% python3 -q
>>> import numpy as np
>>> import numpy.linalg as la
>>> np.set_printoptions(suppress=True, linewidth=100)
>>> tidy = lambda a: np.round(a, 2) + 0
>>> mat = np.load("mat.npy")
>>> mat
array([[0, 1, 1, 1],
       [1, 0, 1, 1],
       [1, 1, 0, 0],
       [1, 1, 0, 0]])
>>> rk = la.matrix_rank(mat)
>>> rk
np.int64(3)
>>> null = la.svd(mat)[2][rk:].T
>>> la.matrix_rank(mat.T @ mat), la.matrix_rank(mat @ mat.T)
(np.int64(3), np.int64(3))
>>> tidy(null @ null.T)
array([[ 0. ,  0. ,  0. ,  0. ],
       [ 0. ,  0. ,  0. ,  0. ],
       [ 0. ,  0. ,  0.5, -0.5],
       [ 0. ,  0. , -0.5,  0.5]])
>>> [int(la.matrix_rank(mat[:, :j + 1])) for j in range(4)]
[1, 2, 3, 3]
>>> np.unique(mat.round(6), axis=0).shape
(3, 4)
>>> la.lstsq(mat[:-1].T, mat[-1])[2]
np.int32(3)
>>> np.abs(np.diag(la.qr(mat)[1])) > 1e-9
array([ True,  True,  True, False])
>>> X = np.load("data.npy")
>>> tidy(X)
array([[ -0.6 ,   0.2 ,   4.2 ,  -7.4 ],
       [  0.56,   0.78,   4.78,  -5.66],
       [  0.27,   0.64,   4.64,  -6.09],
       [  1.08,   1.04,   5.04,  -4.89],
       [ -0.67,   0.17,   4.17,  -7.5 ],
       [ -2.9 ,  -0.95,   3.05, -10.85],
       [  0.32,   0.66,   4.66,  -6.02],
       [  1.07,   1.03,   5.03,  -4.9 ],
       [ -0.55,   0.22,   4.22,  -7.33],
       [  0.82,   0.91,   4.91,  -5.27],
       [  2.35,   1.67,   5.67,  -2.98],
       [  1.19,   1.1 ,   5.1 ,  -4.71],
       [  0.74,   0.87,   4.87,  -5.39],
       [  3.49,   2.25,   6.25,  -1.26],
       [  0.71,   0.85,   4.85,  -5.44],
       [  0.71,   0.86,   4.86,  -5.43],
       [  1.64,   1.32,   5.32,  -4.04],
       [  1.66,   1.33,   5.33,  -4.01]])
>>> z = X[:, 1] > np.median(X[:, 1])
>>> r0 = X[z].mean(axis=0) - X[~z].mean(axis=0)
>>> tidy((((X - X.mean(axis=0)) @ r0 > 0) == z).mean())
np.float64(0.89)
>>> z.astype(int)
array([0, 0, 0, 1, 0, 0, 0, 1, 0, 1, 1, 1, 1, 1, 0, 0, 1, 1])
